% ipython --no-banner

In [1]: import numpy as np

In [2]: from numpy import linalg as LA

In [3]: np.set_printoptions(precision=4, suppress=True, linewidth=140, sign=" ")

In [4]: def rd(a):
   ...:     return np.round(a, 4) + 0
   ...: 

In [5]: M = np.load("out17.npy")

In [6]: M
Out[6]: 
array([[ 0,  0,  0,  1,  0,  0,  0,  0,  0,  0],
       [ 0,  0,  1,  0,  1,  0,  0,  1,  0,  0],
       [ 0,  1,  0,  0,  0,  0,  1,  0,  0,  0],
       [ 1,  0,  0,  0,  0,  0,  0,  1,  0,  0],
       [ 0,  1,  0,  0,  0,  0,  0,  0,  1,  0],
       [ 0,  0,  0,  0,  0,  0,  1,  1,  0,  0],
       [ 0,  0,  1,  0,  0,  1,  0,  0,  0,  1],
       [ 0,  1,  0,  1,  0,  1,  0,  0,  0,  0],
       [ 0,  0,  0,  0,  1,  0,  0,  0,  0,  0],
       [ 0,  0,  0,  0,  0,  0,  1,  0,  0,  0]])

In [7]: vals, vecs = LA.eigh(M)

In [8]: x = np.array([-8, 1, -6, -1, -4, 6, -8, -4, 8, 2])

In [9]: rd(x @ M @ x / (x @ x)), rd(vals[0]), rd(vals[-1])
Out[9]: (np.float64(-0.4901), np.float64(-2.0953), np.float64(2.321))

In [10]: (np.sign(vecs[:, -1].round(6)) == np.sign(vecs[0, -1].round(6))).astype(int)
Out[10]: array([ 1,  1,  1,  1,  1,  1,  1,  1,  1,  1])

In [11]: rd(LA.eigvalsh(M[1:, 1:]))
Out[11]: array([-2.054 , -1.8956, -1.065 , -0.3744,  0.    ,  0.5125,  1.1462,  1.4299,  2.3004])

In [12]: x @ M @ x
Out[12]: np.int64(-148)

In [13]: x = np.array([-1, -3, -2, -3, -1, 1, -3, 1, -2, 2])

In [14]: y = M @ x

In [15]: beta, lr = np.zeros(10), 1 / LA.norm(M, 2) ** 2

In [16]: for i in range(50):
    ...:     beta -= lr * M.T @ (M @ beta - y)
    ...:     if i % 10 == 0: print(i, round(LA.norm(M @ beta - y), 4))
    ...: 
0 3.179
10 1.0552
20 0.7091
30 0.5228
40 0.4157

In [17]: rd(LA.cond(M))
Out[17]: np.float64(10.4762)

In [18]: rd(beta)
Out[18]: array([-0.5139, -3.2811, -1.3488, -3.0104, -1.1124,  1.316 , -2.7553,  0.5632, -1.7132,  0.9907])

In [19]: W0 = np.load("mat.npy")

In [20]: W0
Out[20]: 
array([[-0.0838, -0.0186,  0.0192,  0.1109,  0.0065],
       [ 1.1932,  0.5731, -0.5462,  2.1726,  1.3426],
       [-0.0183,  0.0746,  0.0839, -0.0728, -0.0914],
       [ 0.8249,  0.4842, -0.2748,  1.6522,  0.7618],
       [ 0.7685,  0.456 , -0.384 ,  1.4733,  0.8253],
       [-0.4145, -0.1707,  0.0916, -0.7605, -0.3775],
       [ 0.0241,  0.0564, -0.1333, -0.083 ,  0.0181],
       [-1.2836, -0.5611,  0.6383, -2.2434, -1.107 ],
       [-0.0808, -0.1674, -0.0003,  0.0731,  0.0473],
       [-1.2662, -0.6996,  0.6912, -2.3761, -1.2146],
       [ 0.4916,  0.1026, -0.3602,  0.716 ,  0.1847],
       [ 1.3567,  0.5097, -0.5924,  2.4464,  1.0054],
       [ 1.2114,  0.8308, -0.4859,  2.3439,  1.2318]])

In [21]: t = np.radians(97)

In [22]: r_ = np.eye(5)

In [23]: r_[1, 1] = r_[4, 4] = np.cos(t)

In [24]: r_[1, 4], r_[4, 1] = -np.sin(t), np.sin(t)

In [25]: rd(r_)
Out[25]: 
array([[ 1.    ,  0.    ,  0.    ,  0.    ,  0.    ],
       [ 0.    , -0.1219,  0.    ,  0.    , -0.9925],
       [ 0.    ,  0.    ,  1.    ,  0.    ,  0.    ],
       [ 0.    ,  0.    ,  0.    ,  1.    ,  0.    ],
       [ 0.    ,  0.9925,  0.    ,  0.    , -0.1219]])

In [26]: B = W0 @ r_.T

In [27]: rd(LA.det(r_)), rd(np.trace(r_))
Out[27]: (np.float64(1.0), np.float64(2.7563))

In [28]: np.allclose(LA.norm(W0, axis=1), LA.norm(B, axis=1))
Out[28]: True

In [29]: cen = W0 - W0.mean(axis=0)

In [30]: U, s, Vh = LA.svd(cen, full_matrices=False)

In [31]: rd(s ** 2 / (s ** 2).sum())
Out[31]: array([ 0.9919,  0.004 ,  0.002 ,  0.0017,  0.0004])

In [32]: np.searchsorted(np.cumsum(s ** 2) / (s ** 2).sum(), 0.9) + 1
Out[32]: np.int64(1)

In [33]: rd((s ** 2).sum() ** 2 / (s ** 4).sum())
Out[33]: np.float64(1.0164)

In [34]: rd(Vh[0] * np.sign(Vh[0, np.abs(Vh[0]).argmax()]))
Out[34]: array([ 0.4186,  0.2118, -0.1932,  0.7689,  0.389 ])

In [35]: LA.matrix_rank(cen)
Out[35]: np.int64(5)

In [36]: (np.sign(U[:, 0]) == np.sign(U[0, 0])).astype(int)
Out[36]: array([ 1,  0,  1,  0,  0,  1,  1,  1,  1,  1,  0,  0,  0])

In [37]: np.abs(Vh[0]).argmax()
Out[37]: np.int64(3)

In [38]: rd(np.abs(Vh[-1]))
Out[38]: array([ 0.7853,  0.1731,  0.4413,  0.3576,  0.1753])

In [39]: idx = W0[:, 4] > np.median(W0[:, 4])

In [40]: r0 = W0[idx].mean(axis=0) - W0[~idx].mean(axis=0)

In [41]: idx.astype(int)
Out[41]: array([ 0,  1,  0,  1,  1,  0,  0,  0,  0,  0,  1,  1,  1])

In [42]: F = np.loadtxt("m.csv", delimiter=",")

In [43]: F
Out[43]: 
array([[  6.,   6.,   4.,   9.,   2.,   0.,   6.,   7.,   3.,   2.,   9.,   8.],
       [  3.,   6.,   1.,   7.,   5.,   9.,   3.,   4.,   8.,   3.,   6.,   4.],
       [  9.,   5.,   1.,   4.,   9.,   9.,   4.,   3.,   7.,   0.,   8.,   0.],
       [  8.,   9.,   0.,   0.,   7.,   5.,   3.,   8.,   9.,   5.,   5.,   9.],
       [  2.,   2.,   1.,   2.,   8.,   3.,   6.,   8.,   7.,   8.,   6.,   7.],
       [  2.,   7.,   6.,   2.,   2.,   7.,   3.,   5.,   1.,   2.,   7.,   7.],
       [  5.,   9.,   4.,   1.,   7.,   0.,   9.,   5.,   0.,   8.,   6.,   3.],
       [  6.,   2.,   0.,   6.,   6.,   0.,   4.,   1.,   9.,   0.,   2.,   8.],
       [  0.,   0.,   4.,   7.,   7.,   3.,   7.,   6.,   2.,   0.,   8.,   9.],
       [ -3., -12.,   1., -12., -13., -27.,  -3.,  -5., -21.,  -7.,  -9.,  -4.]])

In [44]: def softmax(z):
    ...:     e = np.exp(z - z.max(axis=-1, keepdims=True))
    ...:     return e / e.sum(axis=-1, keepdims=True)
    ...: 

In [45]: rd(softmax(10 * F[9]))
Out[45]: array([ 0.,  0.,  1.,  0.,  0.,  0.,  0.,  0.,  0.,  0.,  0.,  0.])

In [46]: S = F @ F.T / np.sqrt(12)

In [47]: softmax(S)[9] @ F
Out[47]: array([ -3., -12.,   1., -12., -13., -27.,  -3.,  -5., -21.,  -7.,  -9.,  -4.])

In [48]: rd(softmax(S + np.triu(np.full(S.shape, -np.inf), 1)))
Out[48]: 
array([[ 1.    ,  0.    ,  0.    ,  0.    ,  0.    ,  0.    ,  0.    ,  0.    ,  0.    ,  0.    ],
       [ 0.    ,  1.    ,  0.    ,  0.    ,  0.    ,  0.    ,  0.    ,  0.    ,  0.    ,  0.    ],
       [ 0.    ,  0.    ,  1.    ,  0.    ,  0.    ,  0.    ,  0.    ,  0.    ,  0.    ,  0.    ],
       [ 0.    ,  0.    ,  0.    ,  1.    ,  0.    ,  0.    ,  0.    ,  0.    ,  0.    ,  0.    ],
       [ 0.    ,  0.    ,  0.    ,  0.4283,  0.5717,  0.    ,  0.    ,  0.    ,  0.    ,  0.    ],
       [ 0.0125,  0.    ,  0.    ,  0.9479,  0.    ,  0.0396,  0.    ,  0.    ,  0.    ,  0.    ],
       [ 0.    ,  0.    ,  0.    ,  0.    ,  0.    ,  0.    ,  1.    ,  0.    ,  0.    ,  0.    ],
       [ 0.    ,  0.    ,  0.    ,  0.9771,  0.    ,  0.    ,  0.    ,  0.0229,  0.    ,  0.    ],
       [ 0.0002,  0.    ,  0.    ,  0.    ,  0.    ,  0.    ,  0.    ,  0.    ,  0.9998,  0.    ],
       [ 0.    ,  0.    ,  0.    ,  0.    ,  0.    ,  0.    ,  0.    ,  0.    ,  0.    ,  1.    ]])

In [49]: q, vecs = LA.qr(W0[:, :3])[0], LA.qr(W0[:, 3:])[0]

In [50]: s = LA.svd(q.T @ vecs, compute_uv=False)

In [51]: rd(np.degrees(np.arccos(s.clip(0, 1))))
Out[51]: array([  4.3728,  62.4241])

In [52]: rd(LA.norm(q @ q.T - vecs @ vecs.T, 2))
Out[52]: np.float64(1.0)

In [53]: rd(s)
Out[53]: array([ 0.9971,  0.4629])

In [54]: rd(LA.norm(F, 2) / LA.norm(F))
Out[54]: np.float64(0.8733)

In [55]: [round(float(x), 4) for x in LA.svd(F, compute_uv=False)[:3]]
Out[55]: [62.9749, 25.0726, 13.4367]

In [56]: x = np.array([-3, -3, 2, 2, -3])

In [57]: y = W0 @ x

In [58]: rd(LA.solve(W0.T @ W0, W0.T @ y))
Out[58]: array([-3., -3.,  2.,  2., -3.])

In [59]: rng = np.random.default_rng(689003)

In [60]: y = y + 0.05 * rng.normal(size=13)

In [61]: rd(y)
Out[61]: array([ 0.5174, -6.0752,  0.1701, -3.3867, -4.028 ,  1.6631, -0.6869,  5.6402,  0.7489,  6.2311, -1.6242, -4.9122, -6.0917])

In [62]: beta, *_ = LA.lstsq(W0, y)

In [63]: rd(beta)
Out[63]: array([-2.9266, -2.8735,  2.0278,  1.97  , -3.085 ])

In [64]: m1 = np.load("test9.npy")

In [65]: m1
Out[65]: 
array([[ 9,  3,  7,  4, -7, -7,  9,  6, -1],
       [-9, -2,  4,  6,  7, -9, -4,  5, -9],
       [ 9, -8,  6, -7, -8,  7,  0, -3,  2],
       [-3, -1, -6,  8,  1, -9, -5, -2,  9],
       [-9, -2,  4,  6,  7, -9, -4,  5, -9]])

In [66]: U, s, Vh = LA.svd(m1)

In [67]: vecs = Vh[:(s > 1e-8).sum()]

In [68]: x = m1[2] + -3 * m1[3] + rng.integers(2) * np.eye(9)[4]

In [69]: x
Out[69]: array([ 18.,  -5.,  24., -31., -10.,  34.,  15.,   3., -25.])

In [70]: LA.matrix_rank(np.vstack([m1, x]))
Out[70]: np.int64(5)

In [71]: rd(LA.norm(x - vecs.T @ vecs @ x))
Out[71]: np.float64(0.8256)

In [72]: np.allclose(vecs.T @ vecs @ x, x)
Out[72]: False

In [73]: rd(np.diag(vecs.T @ vecs))
Out[73]: array([ 0.4411,  0.5999,  0.4664,  0.3447,  0.3184,  0.6039,  0.4236,  0.2002,  0.6019])

In [74]: LA.lstsq(m1[:-1].T, m1[-1])[2]
Out[74]: np.int32(4)

In [75]: U, s, Vh = LA.svd(m1)

In [76]: np.argmax(s[:-1] / (s[1:] + 1e-6)) + 1
Out[76]: np.int64(4)

In [77]: rd(s)
Out[77]: array([ 31.7054,  19.943 ,  16.9038,  10.8769,   0.    ])

In [78]: B = U[:, :4] @ np.diag(s[:4]) @ Vh[:4]

In [79]: rd(np.abs(m1 - B).max())
Out[79]: np.float64(0.0)

In [80]: LA.matrix_rank(B)
Out[80]: np.int64(4)

In [81]: rank = LA.matrix_rank(m1)

In [82]: rank
Out[82]: np.int64(4)

In [83]: null = LA.svd(m1)[2][rank:].T

In [84]: [int(LA.matrix_rank(np.delete(m1, i, axis=0))) for i in range(5)]
Out[84]: [3, 4, 3, 3, 4]

In [85]: np.allclose(m1 @ null, 0)
Out[85]: True

In [86]: [int(LA.matrix_rank(m1[:, :j + 1])) for j in range(9)]
Out[86]: [1, 2, 3, 4, 4, 4, 4, 4, 4]

In [87]: t3 = np.stack([m1, 3 * m1, m1[::-1]])

In [88]: (t3 @ m1.T).shape
Out[88]: (3, 5, 5)

In [89]: t3.shape
Out[89]: (3, 5, 9)

In [90]: LA.matrix_rank(t3.reshape(3, -1))
Out[90]: np.int64(2)

In [91]: data = np.loadtxt("x.csv", delimiter=",")

In [92]: data
Out[92]: 
array([[-0.0043,  1.0027,  0.9907,  0.006 ,  2.0134,  2.0141,  1.0193,  1.0186,  2.0185,  0.9701,  0.9736],
       [ 0.0204,  0.9591,  0.9858,  0.0607,  2.0244,  2.0184,  0.9724,  1.0059,  2.0023,  1.0155,  1.0019],
       [ 0.0325,  0.9979,  1.0132,  0.007 ,  1.9667,  1.9573,  0.9975,  1.025 ,  1.9915,  0.9839,  0.989 ],
       [ 0.0126,  0.9979,  1.0099, -0.0058,  2.0009,  1.9921,  0.9868,  1.0231,  1.9828,  1.0177,  0.998 ],
       [ 0.0343,  1.0154,  0.9908, -0.0029,  2.0238,  2.0448,  0.9933,  0.9783,  2.0226,  1.0214,  1.0074],
       [-0.0338,  0.9584,  1.0362,  0.0256,  1.9946,  1.969 ,  1.0108,  1.0148,  1.9584,  1.0094,  1.0335],
       [ 0.0034,  1.0271,  0.9627,  0.0033,  1.9822,  1.9836,  1.0141,  0.9876,  1.9957,  0.9857,  1.0056],
       [ 0.0152,  1.0154,  1.0385, -0.0319,  2.0262,  2.001 ,  1.008 ,  0.9667,  2.014 ,  0.9598,  0.9881],
       [ 0.0155,  1.0026,  1.0129,  0.0209,  1.9731,  2.0026,  0.9814,  0.9987,  2.0035,  0.9961,  1.0232],
       [ 0.0218,  0.9763,  1.0153,  0.0009,  2.0277,  2.0425,  0.9922,  1.0046,  2.0047,  1.0065,  1.0081],
       [-0.004 , -0.0158,  0.0034, -0.0044,  0.0047,  0.018 ,  2.0211,  0.9771,  0.0022,  0.0014,  1.9876],
       [-0.0251,  0.0104, -0.0254,  0.0164,  0.0267, -0.0404,  2.0056,  0.9989, -0.0067,  0.0097,  1.9898],
       [-0.0048,  0.0165,  0.0071,  0.0065, -0.0197,  0.0167,  1.9923,  1.031 ,  0.0278,  0.0223,  1.9744],
       [ 0.0087,  0.0057,  0.0208, -0.0296, -0.0247,  0.0194,  1.9746,  0.9802,  0.0169,  0.0142,  1.9904],
       [-0.0344, -0.0038, -0.0034,  0.0262,  0.0374,  0.0287,  2.0245,  0.9656,  0.0267, -0.0192,  1.9948],
       [-0.0195, -0.0106, -0.0097,  0.0173, -0.0183,  0.0086,  2.0145,  0.9895, -0.0039, -0.0323,  1.9882],
       [ 0.0204,  0.0171, -0.0004, -0.0362,  0.0233, -0.0002,  1.9641,  1.0022,  0.0263, -0.0049,  2.0091],
       [-0.0031,  0.0148, -0.0182,  0.0143, -0.0288, -0.0044,  1.9683,  1.0107,  0.0362,  0.0671,  1.9753],
       [-0.0041, -0.0163, -0.0224,  0.0389,  0.0154, -0.011 ,  1.999 ,  0.9808,  0.0084, -0.0177,  1.982 ],
       [-0.0137, -0.0012, -0.0083,  0.0068, -0.0379,  0.0218,  2.0013,  1.0032, -0.0041, -0.0028,  1.9999]])

In [93]: rd(softmax(10 * data[9]))
Out[93]: array([ 0.    ,  0.    ,  0.    ,  0.    ,  0.3385,  0.3925,  0.    ,  0.    ,  0.2689,  0.    ,  0.    ])

In [94]: rd(softmax(data).sum(axis=1))
Out[94]: array([ 1.,  1.,  1.,  1.,  1.,  1.,  1.,  1.,  1.,  1.,  1.,  1.,  1.,  1.,  1.,  1.,  1.,  1.,  1.,  1.])

In [95]: rd(softmax(data[9]))
Out[95]: array([ 0.0249,  0.0646,  0.0672,  0.0244,  0.185 ,  0.1877,  0.0657,  0.0665,  0.1808,  0.0666,  0.0667])

In [96]: S = data @ data.T / np.sqrt(11)

In [97]: rd(softmax(S)[9] @ data)
Out[97]: array([ 0.0116,  0.9768,  0.9867,  0.0082,  1.9665,  1.9662,  1.0161,  1.0019,  1.9628,  0.9783,  1.0211])

In [98]: softmax(S).round(6).argmax(axis=1)
Out[98]: array([  4,   4,   4,   4,   4,   4,   4,   4,   4,   4,  14,  14,  19,  19,  14,  19,  19,  19,  14,  19])
